>>> import numpy as np
>>> np.set_printoptions(suppress=True, linewidth=140)
>>> rnd = lambda a: np.round(a, 2) + 0
>>> Y = np.array([[-4, -5, 4], [-5, 2, -3], [-4, -3, -3]])
>>> E = np.triu(Y, 1)
>>> E
array([[ 0, -5,  4],
       [ 0,  0, -3],
       [ 0,  0,  0]])
>>> rng = np.random.default_rng(517)
>>> Y = E + rng.integers(-2, 3, (3, 2)) @ rng.integers(-2, 3, (2, 3))
>>> Y
array([[ 2, -7,  5],
       [-1,  0, -2],
       [-2,  2, -1]])
>>> np.abs(Y - E).sum(axis=1)
array([5, 2, 5])
>>> np.linalg.matrix_rank(Y - E, tol=1e-8)
np.int64(2)
>>> np.kron(np.eye(2, dtype=int), Y)
array([[ 2, -7,  5,  0,  0,  0],
       [-1,  0, -2,  0,  0,  0],
       [-2,  2, -1,  0,  0,  0],
       [ 0,  0,  0,  2, -7,  5],
       [ 0,  0,  0, -1,  0, -2],
       [ 0,  0,  0, -2,  2, -1]])
>>> rnd(np.linalg.det(Y.T))
np.float64(-23.0)
>>> rnd(np.linalg.eigvals(Y).sum().real)
np.float64(1.0)
>>> rnd(np.linalg.det(Y[::-1]))
np.float64(23.0)
>>> mat = np.load("dump.npy")
>>> mat
array([[1, 1, 0],
       [2, 0, 1],
       [0, 7, 0],
       [0, 0, 0],
       [4, 0, 3],
       [2, 3, 1],
       [8, 5, 7],
       [6, 6, 5],
       [0, 0, 0],
       [0, 1, 0],
       [2, 0, 1],
       [4, 2, 3]])
>>> Y = np.c_[mat[:, :1] @ np.array([[-2]]), np.array([0, 0, 3, 2, 3, 2, 3, 3, 2, 0, 2, 2])]
>>> Y
array([[ -2,   0],
       [ -4,   0],
       [  0,   3],
       [  0,   2],
       [ -8,   3],
       [ -4,   2],
       [-16,   3],
       [-12,   3],
       [  0,   2],
       [  0,   0],
       [ -4,   2],
       [ -8,   2]])
>>> rnd(np.linalg.norm(np.linalg.qr(mat)[0].T @ Y, axis=0) ** 2 / ((Y ** 2).sum(axis=0) + 1e-12))
array([1.  , 0.72])
>>> np.linalg.matrix_rank(Y)
np.int64(2)
>>> np.linalg.matrix_rank(np.c_[mat, Y])
np.int64(4)
>>> rnd(np.linalg.norm(Y - mat @ np.linalg.lstsq(mat, Y)[0], axis=0))
array([0.  , 3.93])
>>> x0 = np.array([6, 8])
>>> y = Y @ x0
>>> y
array([-12, -24,  24,  16, -24,  -8, -72, -48,  16,   0,  -8, -32])
>>> rnd(np.linalg.lstsq(Y, y)[0])
array([6., 8.])
>>> y = y + 0.1 * rng.normal(size=12)
>>> rnd(y)
array([-12.04, -24.19,  23.99,  16.01, -23.95,  -7.98, -72.  , -47.98,  15.86,  -0.2 ,  -7.99, -32.06])
>>> beta, *_ = np.linalg.lstsq(Y, y)
>>> beta.round()
array([6., 8.])
>>> rnd(Y.T @ (y - Y @ beta))
array([0., 0.])
>>> rnd(beta)
array([6., 8.])
>>> Xs = mat - mat.mean(axis=0)
>>> evecs = np.linalg.svd(Xs)[2][:2]
>>> Y = Xs - Xs @ evecs.T @ evecs
>>> rnd((Xs @ evecs.T).std(axis=0))
array([3.59, 2.05])
>>> rnd(np.cov(Xs @ evecs.T, rowvar=False))
array([[14.08,  0.  ],
       [ 0.  ,  4.59]])
>>> rnd(np.diag(evecs.T @ evecs))
array([0.58, 1.  , 0.42])
>>> M = np.array([[1, -1, 1, -1, 1, -1, 1, -1],
...     [1, -1, -1, 1, -1, 1, 1, -1],
...     [1, 1, 1, 1, -1, -1, -1, -1]])
>>> M
array([[ 1, -1,  1, -1,  1, -1,  1, -1],
       [ 1, -1, -1,  1, -1,  1,  1, -1],
       [ 1,  1,  1,  1, -1, -1, -1, -1]])
>>> u, g = M[1], M[0]
>>> u @ g
np.int64(0)
>>> p = (u @ g) / (u @ u) * u
>>> np.outer(u, g)
array([[ 1, -1,  1, -1,  1, -1,  1, -1],
       [-1,  1, -1,  1, -1,  1, -1,  1],
       [-1,  1, -1,  1, -1,  1, -1,  1],
       [ 1, -1,  1, -1,  1, -1,  1, -1],
       [-1,  1, -1,  1, -1,  1, -1,  1],
       [ 1, -1,  1, -1,  1, -1,  1, -1],
       [ 1, -1,  1, -1,  1, -1,  1, -1],
       [-1,  1, -1,  1, -1,  1, -1,  1]])
>>> g - p
array([ 1., -1.,  1., -1.,  1., -1.,  1., -1.])
>>> (g - p) @ u
np.float64(0.0)
>>> data = np.array([[0, -2, -1], [3, 0, -2], [12, -2, -9]])
>>> Y = data + rng.integers(-2, 3, (3, 2)) @ rng.integers(-2, 3, (2, 3))
>>> Y
array([[ 1,  1, -1],
       [ 4,  4, -4],
       [13, -2, -3]])
>>> rnd(np.linalg.svd(Y - data, compute_uv=False))
array([6.59, 4.95, 0.  ])
>>> np.linalg.matrix_rank(Y - data, tol=1e-8)
np.int64(2)
>>> [round(float(x), 2) for x in np.linalg.svd(data, compute_uv=False)[:3]]
[15.57, 2.13, 0.0]
>>> rnd(np.linalg.norm(data, 2) / np.linalg.norm(data))
np.float64(0.99)
>>> np.linalg.matrix_rank(data, rtol=0.1)
np.int64(2)
>>> Uu, s, Vh = np.linalg.svd(data)
>>> np.argmax(s[:-1] / (s[1:] + 1e-6)) + 1
np.int64(2)
>>> Y = Uu[:, :2] @ np.diag(s[:2]) @ Vh[:2]
>>> rnd(np.abs(data - Y).max())
np.float64(0.0)
>>> rnd(Y)
array([[ 0., -2., -1.],
       [ 3.,  0., -2.],
       [12., -2., -9.]])
>>> rnd(np.linalg.norm(data - Y) / np.linalg.norm(data))
np.float64(0.0)
>>> np.linalg.matrix_rank(Y)
np.int64(2)
>>> rnd(np.linalg.norm(data - Y, 2)), rnd(s[2])
(np.float64(0.0), np.float64(0.0))
